$ ipython --no-banner

In [1]: import numpy as np

In [2]: import numpy.linalg as la

In [3]: np.set_printoptions(precision=3, suppress=True, linewidth=200, floatmode="fixed")

In [4]: data = np.load("layer6.npy")

In [5]: print(data)
[[ 0.617 -0.383 -0.383 -0.383 -0.128 -0.128 -0.383]
 [-0.383  0.617 -0.383 -0.383 -0.128 -0.128 -0.383]
 [-0.383 -0.383  0.617 -0.383 -0.128 -0.128 -0.383]
 [-0.383 -0.383 -0.383  0.617 -0.128 -0.128 -0.383]
 [-0.128 -0.128 -0.128 -0.128  0.957 -0.043 -0.128]
 [-0.128 -0.128 -0.128 -0.128 -0.043  0.957 -0.128]
 [-0.383 -0.383 -0.383 -0.383 -0.128 -0.128  0.617]]

In [6]: ev, vecs = la.eigh(data)

In [7]: x0 = np.array([1, 0, 1, 0, -2, 1, -2])

In [8]: print(round(np.abs(data).sum(axis=1).max(), 3), np.abs(ev).max())
2.404 1.0

In [9]: print(vecs * np.maximum(ev, 0) @ vecs.T)
[[ 0.809 -0.191 -0.191 -0.191 -0.064 -0.064 -0.191]
 [-0.191  0.809 -0.191 -0.191 -0.064 -0.064 -0.191]
 [-0.191 -0.191  0.809 -0.191 -0.064 -0.064 -0.191]
 [-0.191 -0.191 -0.191  0.809 -0.064 -0.064 -0.191]
 [-0.064 -0.064 -0.064 -0.064  0.979 -0.021 -0.064]
 [-0.064 -0.064 -0.064 -0.064 -0.021  0.979 -0.064]
 [-0.191 -0.191 -0.191 -0.191 -0.064 -0.064  0.809]]

In [10]: print(la.eigvalsh(data[1:, 1:]))
[-0.617  1.000  1.000  1.000  1.000  1.000]

In [11]: print(round(x0 @ data @ x0 / (x0 @ x0), 3), np.round(ev[0], 3), ev[-1])
0.996 -1.0 1.0

In [12]: print(np.round(x0 @ data @ x0, 3))
10.957

In [13]: print([round(float(la.det(data[:i, :i])), 2) + 0 for i in range(1, 8)])
[0.62, 0.23, -0.15, -0.53, -0.57, -0.62, -1.0]

In [14]: print(np.all(la.eigvalsh(data) > 0))
False

In [15]: print(round(la.eigvalsh(data).min(), 3))
-1.0

In [16]: F = np.loadtxt("test4.csv", delimiter=",")

In [17]: print(F)
[[  0.000  -2.000   2.000   8.000   1.000]
 [  2.000   0.000  15.000   6.000  -1.000]
 [ -2.000 -15.000   0.000  -3.000 -13.000]
 [ -8.000  -6.000   3.000   0.000 -13.000]
 [ -1.000   1.000  13.000  13.000   0.000]]

In [18]: # skew-symmetric

In [19]: x0 = np.array([3, 3, 0, 1, 0])

In [20]: print(round(float(la.det(F)), 3))
0.0

In [21]: print(np.round(la.svd(F, compute_uv=False), 3) + 0)
[25.020 25.020  7.484  7.484  0.000]

In [22]: q = la.solve(np.eye(5) - F, np.eye(5) + F)

In [23]: print(round(la.det(q), 3))
1.0

In [24]: gram = F.T @ F

In [25]: print(np.round(la.eigvalsh(gram)[::-1], 3) + 0)
[625.982 625.982  56.018  56.018   0.000]

In [26]: print(np.trace(gram), (F ** 2).sum())
1364.0 1364.0

In [27]: print(np.diag(gram))
[ 73.000 266.000 407.000 278.000 340.000]

In [28]: print(np.allclose(gram, gram.T))
True

In [29]: U, sig, Vh = la.svd(F)

In [30]: vecs = Vh[:(sig > 1e-8).sum()]

In [31]: rng = np.random.default_rng(5822)

In [32]: x0 = F[1] + -2 * F[3] + rng.integers(2) * np.eye(5)[2]

In [33]: print(x0)
[18.000 12.000  9.000  6.000 25.000]

In [34]: print(round(la.norm(x0 - vecs.T @ vecs @ x0), 3))
0.0

In [35]: mat = np.load("sample15.npy")

In [36]: print(mat)
[[ 0.155 -0.086 -0.257  0.154  0.068 -0.117  0.241  0.102]
 [-0.537  1.155  2.662 -1.326 -0.653  1.031 -2.285 -0.542]
 [-0.266  0.452  1.852 -0.567 -0.104  0.518 -1.247 -0.254]
 [ 0.059  0.315  0.279 -0.273 -0.258  0.250 -0.421 -0.047]
 [ 0.258  0.077 -1.218  0.053 -0.321 -0.078  0.437  0.108]]

In [37]: t3 = np.stack([mat, 2 * mat, mat[::-1]])

In [38]: print((t3 @ mat.T).shape)
(3, 5, 5)

In [39]: print(np.einsum("bij,cij->bc", t3, t3))
[[ 26.039  52.077  12.543]
 [ 52.077 104.154  25.085]
 [ 12.543  25.085  26.039]]

In [40]: print(t3.shape)
(3, 5, 8)

In [41]: J = np.load("case12.npy")

In [42]: print(J)
[[ 4  0  2  4]
 [ 4  0  2  4]
 [ 0  0  0  0]
 [ 0  0  0  0]
 [ 1  4  2  5]
 [ 4  1  2  5]
 [ 0  0  0  0]
 [ 6  4  5  7]
 [ 6  3  5  6]
 [ 0  0  0  0]
 [ 2  3  3  2]
 [ 1  4  2  5]
 [ 5  4  4  9]
 [ 0  0  0  0]
 [11  8  9 16]
 [ 4  1  2  5]
 [ 1  4  2  5]
 [ 6  4  5  7]
 [ 9  5  6 14]
 [ 1  4  2  5]
 [ 2  3  3  2]
 [ 0  0  0  0]
 [ 6  3  5  6]
 [ 6  4  5  7]
 [ 6  3  5  6]
 [ 0  0  0  0]
 [ 4  1  2  5]
 [ 0  0  0  0]
 [ 0  0  0  0]
 [ 4  1  2  5]
 [ 4  1  2  5]
 [ 3  7  5  7]
 [ 0  0  0  0]
 [ 4  0  2  4]
 [ 5  4  4  9]
 [ 3  7  5  7]
 [ 5  5  4 10]
 [ 0  0  0  0]
 [ 4  0  2  4]
 [ 4  0  2  4]]

In [43]: # rows 0 and 1 are equal

In [44]: print(np.argsort(-la.norm(J, axis=0).round(6), kind="stable")[:3])
[3 0 2]

In [45]: print([round(float(x), 3) for x in la.svd(J, compute_uv=False)[:3]])
[52.583, 10.422, 5.843]

In [46]: basis = J[[39, 8]].astype(float)

In [47]: for _ in range(6):
    ...:     idx = la.norm(J[:, None] - basis, axis=-1).argmin(axis=1)
    ...:     basis = np.array([J[idx == j].mean(axis=0) for j in range(2)])
    ...: 

In [48]: print(idx)
[0 0 0 0 0 0 0 1 1 0 0 0 1 0 1 0 0 1 1 0 0 0 1 1 1 0 0 0 0 0 0 1 0 0 1 1 1 0 0 0]

In [49]: print(basis[1] - basis[0])
[4.145 3.692 3.895 5.983]

In [50]: print(basis)
[[1.778 1.000 1.259 2.556]
 [5.923 4.692 5.154 8.538]]

In [51]: print(np.bincount(idx))
[27 13]

In [52]: m1 = np.loadtxt("w.csv", delimiter=",")

In [53]: print(m1)
[[1.000 1.000 3.000 3.000 0.000 0.000]
 [3.000 2.000 3.000 9.000 2.000 1.000]
 [1.000 3.000 1.000 3.000 2.000 2.000]
 [1.000 1.000 3.000 3.000 2.000 0.000]
 [3.000 0.000 2.000 9.000 3.000 0.000]]

In [54]: print(la.lstsq(F[:-1].T, F[-1])[2])
4

In [55]: print(np.abs(np.diag(la.qr(F)[1])) > 1e-9)
[ True  True  True  True False]

In [56]: feats = np.array([[0, 0, 1, 1], [0, 0, 1, 0], [1, 1, 0, 0], [1, 0, 0, 0]])

In [57]: Y = la.inv(feats)

In [58]: print(round(la.det(feats) * la.det(Y), 3))
1.0

In [59]: print(round(la.slogdet(feats)[0], 3))
1.0

In [60]: print(la.det(feats) * Y)
[[ 0.000  0.000  0.000  1.000]
 [-0.000 -0.000  1.000 -1.000]
 [ 0.000  1.000  0.000  0.000]
 [ 1.000 -1.000 -0.000 -0.000]]

In [61]: print(round(la.cond(feats), 3))
2.618

In [62]: print(la.inv(Y))
[[0.000 0.000 1.000 1.000]
 [0.000 0.000 1.000 0.000]
 [1.000 1.000 0.000 0.000]
 [1.000 0.000 0.000 0.000]]

In [63]: print((np.abs(Y) > 1e-9).astype(int))
[[0 0 0 1]
 [0 0 1 1]
 [0 1 0 0]
 [1 1 0 0]]

In [64]: hat = np.triu(np.array([[1, 1, 2, 0], [3, 0, 3, 3], [2, 0, 2, 0], [3, 0, 3, 1]]), 1) + np.eye(4)

In [65]: Y = hat @ feats @ la.inv(hat)

In [66]: print(Y)
[[ 2.000  0.000 -2.000  1.000]
 [ 6.000 -3.000 -2.000  9.000]
 [ 1.000  0.000 -2.000  0.000]
 [ 1.000 -1.000  1.000  3.000]]

In [67]: print(np.round(np.poly(Y), 3) + 0)
[ 1.000  0.000 -3.000  0.000  1.000]

In [68]: q = Y.astype(float).copy()

In [69]: for j in range(4):
    ...:     q[:, j] -= q[:, :j] @ (q[:, :j].T @ q[:, j])
    ...:     q[:, j] /= la.norm(q[:, j])
    ...: 

In [70]: print(np.round(q.T @ Y, 3) + 0)
[[ 6.481 -2.932 -2.623  9.104]
 [ 0.000  1.185 -2.270 -2.792]
 [ 0.000  0.000  0.983  0.552]
 [ 0.000  0.000  0.000  0.132]]

In [71]: arr = np.loadtxt("out13.csv", delimiter=",")

In [72]: print(arr)
[[1.000 0.900 0.810 0.729 0.656 0.590 0.531 0.478]
 [0.900 1.000 0.900 0.810 0.729 0.656 0.590 0.531]
 [0.810 0.900 1.000 0.900 0.810 0.729 0.656 0.590]
 [0.729 0.810 0.900 1.000 0.900 0.810 0.729 0.656]
 [0.656 0.729 0.810 0.900 1.000 0.900 0.810 0.729]
 [0.590 0.656 0.729 0.810 0.900 1.000 0.900 0.810]
 [0.531 0.590 0.656 0.729 0.810 0.900 1.000 0.900]
 [0.478 0.531 0.590 0.656 0.729 0.810 0.900 1.000]]

In [73]: ev, vecs = la.eigh(arr)

In [74]: print(np.round(vecs.T @ vecs, 3) + 0)
[[1.000 0.000 0.000 0.000 0.000 0.000 0.000 0.000]
 [0.000 1.000 0.000 0.000 0.000 0.000 0.000 0.000]
 [0.000 0.000 1.000 0.000 0.000 0.000 0.000 0.000]
 [0.000 0.000 0.000 1.000 0.000 0.000 0.000 0.000]
 [0.000 0.000 0.000 0.000 1.000 0.000 0.000 0.000]
 [0.000 0.000 0.000 0.000 0.000 1.000 0.000 0.000]
 [0.000 0.000 0.000 0.000 0.000 0.000 1.000 0.000]
 [0.000 0.000 0.000 0.000 0.000 0.000 0.000 1.000]]

In [75]: print((ev > 1e-8).sum(), (ev < -1e-8).sum())
8 0

In [76]: print(np.round(vecs.T @ arr @ vecs, 3) + 0)
[[0.055 0.000 0.000 0.000 0.000 0.000 0.000 0.000]
 [0.000 0.061 0.000 0.000 0.000 0.000 0.000 0.000]
 [0.000 0.000 0.076 0.000 0.000 0.000 0.000 0.000]
 [0.000 0.000 0.000 0.104 0.000 0.000 0.000 0.000]
 [0.000 0.000 0.000 0.000 0.164 0.000 0.000 0.000]
 [0.000 0.000 0.000 0.000 0.000 0.330 0.000 0.000]
 [0.000 0.000 0.000 0.000 0.000 0.000 1.008 0.000]
 [0.000 0.000 0.000 0.000 0.000 0.000 0.000 6.202]]

In [77]: print(np.abs(vecs[:, -1]).round(6).argmax())
3

In [78]: print(np.abs(vecs[:, -1]))
[0.324 0.349 0.366 0.374 0.374 0.366 0.349 0.324]

In [79]: rk = la.matrix_rank(F)

In [80]: print(rk)
4

In [81]: null = la.svd(F)[2][rk:].T

In [82]: print(np.round(F @ null, 3) + 0)
[[0.000]
 [0.000]
 [0.000]
 [0.000]
 [0.000]]

In [83]: print([int(la.matrix_rank(np.delete(F, i, axis=0))) for i in range(5)])
[4, 4, 4, 4, 4]

In [84]: print([int(la.matrix_rank(F[:, :j + 1])) for j in range(5)])
[1, 2, 3, 4, 4]

In [85]: print(np.allclose(F @ null, 0))
True

In [86]: print(null[:, 0] / null[np.abs(null[:, 0]).round(6).argmax(), 0])
[ 1.000  0.658 -0.351  0.377 -1.000]

In [87]: ev, vecs = la.eigh(feats)

In [88]: x0 = np.array([2, 2, -1, -2])

In [89]: print(la.eigvalsh(feats[1:, 1:]))
[-1.000  0.000  1.000]

In [90]: idx = rng.permutation(4)

In [91]: Y = feats[:, idx] * rng.choice([-1, 1], 4)

In [92]: print(Y)
[[ 0  1  0  1]
 [ 0  0  0  1]
 [-1  0 -1  0]
 [ 0  0 -1  0]]

In [93]: U, _, Vh = la.svd(feats.T @ Y)

In [94]: print(np.round(la.lstsq(feats, Y)[0], 3) + 0)
[[ 0.000  0.000 -1.000  0.000]
 [-1.000  0.000  0.000  0.000]
 [ 0.000  0.000  0.000  1.000]
 [ 0.000  1.000  0.000  0.000]]

In [95]: W0 = np.array([[2, 10, 2, 0, 10, 2, 10, 0],
    ...:     [3, 15, 3, 0, 15, 3, 15, 0],
    ...:     [0, 0, 0, 0, 0, 0, 0, 0],
    ...:     [1, 5, 1, 0, 5, 1, 5, 0],
    ...:     [1, 5, 1, 0, 5, 1, 5, 0],
    ...:     [0, 0, 0, 0, 0, 0, 0, 0]])

In [96]: # column 2 repeats column 0

In [97]: Y = W0 + rng.integers(-2, 3, (6, 1)) @ rng.integers(-2, 3, (1, 8))

In [98]: print(Y)
[[ 2 10  2  0 10  2 10  0]
 [ 3 15  3  0 15  3 15  0]
 [ 0  0  0  0  0  0  0  0]
 [ 1  5  1  0  5  1  5  0]
 [ 2  3  3  2  4  2  4  1]
 [ 2 -4  4  4 -2  2 -2  2]]

In [99]: print(Y - W0)
[[ 0  0  0  0  0  0  0  0]
 [ 0  0  0  0  0  0  0  0]
 [ 0  0  0  0  0  0  0  0]
 [ 0  0  0  0  0  0  0  0]
 [ 1 -2  2  2 -1  1 -1  1]
 [ 2 -4  4  4 -2  2 -2  2]]
